% ipython --no-banner

In [1]: import numpy as np

In [2]: import numpy.linalg as la

In [3]: np.set_printoptions(precision=1, suppress=True, linewidth=140)

In [4]: M = np.load("arr.npy")

In [5]: M
Out[5]: 
array([[21.1, 43.9, 11.9],
       [20.8, 44.3, 13.2],
       [22.8, 43.7, 11.5],
       [-4.4, 16.2, -1.5],
       [-4.3, 17.4,  0.3],
       [-2.1, -4.4, -8.2],
       [ 1. , -4.7, -9.1],
       [23.8, 42.4, 11.7],
       [ 0.5, -3.6, -8.6],
       [-2. , -3.7, -9.7],
       [-0.1, -4.2, -8.4],
       [ 0.4, -3.1, -9.1],
       [-5.1, 18. ,  1.2]])

In [6]: left, sigma, VT = la.svd(M, full_matrices=False)

In [7]: np.cumsum(sigma ** 2) / np.sum(sigma ** 2)
Out[7]: array([0.9, 1. , 1. ])

In [8]: np.abs(left[:, 0]).round(6).argmax()
Out[8]: np.int64(1)

In [9]: np.round(VT @ VT.T, 1) + 0
Out[9]: 
array([[1., 0., 0.],
       [0., 1., 0.],
       [0., 0., 1.]])

In [10]: np.allclose(left * sigma @ VT, M)
Out[10]: True

In [11]: sigma
Out[11]: array([104.2,  21.5,  18.9])

In [12]: left.shape, sigma.shape, VT.shape
Out[12]: ((13, 3), (3,), (3, 3))

In [13]: J = np.array([[-0.6, 0.6, -0.6, 1.3],
    ...:     [0.8, -1.0, -0.4, 0.9],
    ...:     [-1.2, -2.1, 0.2, -0.7],
    ...:     [-2.4, 0.2, -0.3, -0.7],
    ...:     [1.0, 0.2, 1.0, 0.5],
    ...:     [-0.2, -0.2, -0.9, -0.8]])

In [14]: J
Out[14]: 
array([[-0.6,  0.6, -0.6,  1.3],
       [ 0.8, -1. , -0.4,  0.9],
       [-1.2, -2.1,  0.2, -0.7],
       [-2.4,  0.2, -0.3, -0.7],
       [ 1. ,  0.2,  1. ,  0.5],
       [-0.2, -0.2, -0.9, -0.8]])

In [15]: Y = np.array([[-1, 1], [-2, 1], [-3, -3], [1, 0]])

In [16]: Y @ J
---------------------------------------------------------------------------
ValueError                                Traceback (most recent call last)
Cell In[16], line 1
----> 1 Y @ J

ValueError: matmul: Input operand 1 has a mismatch in its core dimension 0, with gufunc signature (n?,k),(k,m?)->(n?,m?) (size 6 is different from 2)

In [17]: np.einsum("ik,kj->ji", J, Y)
Out[17]: 
array([[ 2.5,  3.3,  4.1,  2.2, -3.9,  2.5],
       [ 1.8,  1. , -3.9, -1.3, -1.8,  2.3]])

In [18]: Y.T @ J.T
Out[18]: 
array([[ 2.5,  3.3,  4.1,  2.2, -3.9,  2.5],
       [ 1.8,  1. , -3.9, -1.3, -1.8,  2.3]])

In [19]: la.matrix_rank(J @ Y)
Out[19]: np.int64(2)
